$ python -q
>>> import numpy as np
>>> np.set_printoptions(precision=2, suppress=True, linewidth=160, sign=" ")
>>> M = np.array([[4.06, 2.98, 9.62],
...     [-7.34, -2.89, 9.93],
...     [-6.94, -1.4, -1.02],
...     [-6.86, -2.9, 9.01],
...     [4.84, 2.96, 11.07],
...     [3.96, 3.3, 10.13],
...     [4.93, 2.42, 10.29],
...     [4.47, 2.81, 10.04],
...     [-6.58, -2.46, 9.23],
...     [5.5, 2.33, 12.64],
...     [4.17, 1.58, 11.27],
...     [-8.08, -3.16, 11.3],
...     [-7.09, -0.66, -1.6],
...     [-7.15, -0.78, -0.95],
...     [-6.45, -1.58, 8.77],
...     [5.24, 2.25, 9.43],
...     [-5.9, -3.12, -0.25],
...     [3.74, 4.42, 11.74]])
>>> M2 = np.c_[M[:, :2] @ np.array([[0, 2], [0, -1]]), np.array([-2, -1, 0, 0, -1, 1, 1, 0, 2, 2, -1, 0, 2, 0, -1, 2, -1, -2])]
>>> M2
array([[  0.  ,   5.14,  -2.  ],
       [  0.  , -11.79,  -1.  ],
       [  0.  , -12.48,   0.  ],
       [  0.  , -10.82,   0.  ],
       [  0.  ,   6.72,  -1.  ],
       [  0.  ,   4.62,   1.  ],
       [  0.  ,   7.44,   1.  ],
       [  0.  ,   6.13,   0.  ],
       [  0.  , -10.7 ,   2.  ],
       [  0.  ,   8.67,   2.  ],
       [  0.  ,   6.76,  -1.  ],
       [  0.  , -13.  ,   0.  ],
       [  0.  , -13.52,   2.  ],
       [  0.  , -13.52,   0.  ],
       [  0.  , -11.32,  -1.  ],
       [  0.  ,   8.23,   2.  ],
       [  0.  ,  -8.68,  -1.  ],
       [  0.  ,   3.06,  -2.  ]])
>>> np.linalg.norm(np.linalg.qr(M)[0].T @ M2, axis=0) ** 2 / ((M2 ** 2).sum(axis=0) + 1e-12)
array([ 0.  ,  1.  ,  0.01])
>>> np.round(np.linalg.norm(M2 - M @ np.linalg.lstsq(M, M2)[0], axis=0), 2) + 0
array([ 0.  ,  0.  ,  5.55])
>>> np.linalg.lstsq(M, M2[:, 0])[0]
array([ 0.,  0.,  0.])
>>> np.linalg.matrix_rank(M2)
np.int64(2)
>>> M @ M
Traceback (most recent call last):
  File "<python-input-9>", line 1, in <module>
    M @ M
    ~~^~~
ValueError: matmul: Input operand 1 has a mismatch in its core dimension 0, with gufunc signature (n?,k),(k,m?)->(n?,m?) (size 18 is different from 3)
>>> gram = M.T @ M
>>> round(float(np.trace(gram)), 2), round((M ** 2).sum(), 2)
(2259.36, np.float64(2259.36))
>>> np.allclose(gram, gram.T)
True
>>> np.linalg.svd(M, compute_uv=False) ** 2
array([ 1551.03,   689.42,    18.91])
>>> gram
array([[  624.45,   243.11,   121.59],
       [  243.11,   122.84,   145.25],
       [  121.59,   145.25,  1512.07]])
>>> M2 = np.array([[0, 1], [2, 4], [2, 1]])
>>> np.linalg.matrix_rank(np.vstack([gram, M2.T]))
np.int64(3)
>>> np.einsum("ik,kj->ji", gram, M2)
array([[  729.39,   536.19,  3314.65],
       [ 1718.46,   879.73,  2214.67]])
>>> gram @ M2
array([[  729.39,  1718.46],
       [  536.19,   879.73],
       [ 3314.65,  2214.67]])
>>> np.einsum("ik,kj->ij", gram, M2)
array([[  729.39,  1718.46],
       [  536.19,   879.73],
       [ 3314.65,  2214.67]])
>>> d = np.linalg.norm(M[:, None] - M[None], axis=-1)
>>> (d + 1e9 * np.eye(18)).round(6).argmin(axis=1)
array([  5,   3,  13,   8,   6,   0,   7,   0,   3,   4,   6,   1,  13,   2,   8,   6,   2,   4])
>>> d[15].round(6).argsort(kind="stable")[:4]
array([ 15,   6,   7,   0])
>>> np.unravel_index(d.round(6).argmax(), d.shape)
(np.int64(9), np.int64(12))
>>> d.mean(axis=1).argmax()
np.int64(12)
>>> d.shape
(18, 18)
